% python3 -q
>>> import numpy as np
>>> import numpy.linalg as la
>>> np.set_printoptions(precision=2, suppress=True, linewidth=140, floatmode="fixed")
>>> def tidy(a):
...     return np.round(a, 2) + 0
... 
>>> mat = np.load("m.npy")
>>> mat
array([[ 0, -1,  0,  0,  2,  3,  1,  0, -1, -2, -2, -1],
       [ 1,  0,  1,  0, -1,  1, -1,  0, -2,  0,  1,  1],
       [ 0, -1,  0,  0,  3,  0,  2,  0, -1,  0, -1, -2],
       [ 0,  0,  0,  0,  3,  2,  0,  0,  2,  1,  2,  0],
       [-2,  1, -3, -3,  0,  3, -2,  1, -1, -2, -1,  0],
       [-3, -1,  0, -2, -3,  0,  0,  0, -1,  0,  0, -1],
       [-1,  1, -2,  0,  2,  0,  0,  3,  0, -1, -2,  0],
       [ 0,  0,  0,  0, -1,  0, -3,  0, -1,  1,  2, -2],
       [ 1,  2,  1, -2,  1,  1,  0,  1,  0, -2,  1,  2],
       [ 2,  0,  0, -1,  2,  0,  1, -1,  2,  0, -2,  1],
       [ 2, -1,  1, -2,  1,  0,  2, -2, -1,  2,  0, -3],
       [ 1, -1,  2,  0,  0,  1,  0,  2, -2, -1,  3,  0]])
>>> x = np.array([2, 1, 1, 0, 0, 0, 3, 2, -2, 0, -2, 3])
>>> tidy(la.eigvals(mat).real)
array([0.00, 0.00, 0.00, 0.00, 0.00, 0.00, 0.00, 0.00, 0.00, 0.00, 0.00, 0.00])
>>> tidy(la.det(mat))
np.float64(810000.0)
>>> q = la.solve(np.eye(12) - mat, np.eye(12) + mat)
>>> tidy(la.det(q))
np.float64(1.0)
>>> tidy(q @ q.T)
array([[1.00, 0.00, 0.00, 0.00, 0.00, 0.00, 0.00, 0.00, 0.00, 0.00, 0.00, 0.00],
       [0.00, 1.00, 0.00, 0.00, 0.00, 0.00, 0.00, 0.00, 0.00, 0.00, 0.00, 0.00],
       [0.00, 0.00, 1.00, 0.00, 0.00, 0.00, 0.00, 0.00, 0.00, 0.00, 0.00, 0.00],
       [0.00, 0.00, 0.00, 1.00, 0.00, 0.00, 0.00, 0.00, 0.00, 0.00, 0.00, 0.00],
       [0.00, 0.00, 0.00, 0.00, 1.00, 0.00, 0.00, 0.00, 0.00, 0.00, 0.00, 0.00],
       [0.00, 0.00, 0.00, 0.00, 0.00, 1.00, 0.00, 0.00, 0.00, 0.00, 0.00, 0.00],
       [0.00, 0.00, 0.00, 0.00, 0.00, 0.00, 1.00, 0.00, 0.00, 0.00, 0.00, 0.00],
       [0.00, 0.00, 0.00, 0.00, 0.00, 0.00, 0.00, 1.00, 0.00, 0.00, 0.00, 0.00],
       [0.00, 0.00, 0.00, 0.00, 0.00, 0.00, 0.00, 0.00, 1.00, 0.00, 0.00, 0.00],
       [0.00, 0.00, 0.00, 0.00, 0.00, 0.00, 0.00, 0.00, 0.00, 1.00, 0.00, 0.00],
       [0.00, 0.00, 0.00, 0.00, 0.00, 0.00, 0.00, 0.00, 0.00, 0.00, 1.00, 0.00],
       [0.00, 0.00, 0.00, 0.00, 0.00, 0.00, 0.00, 0.00, 0.00, 0.00, 0.00, 1.00]])
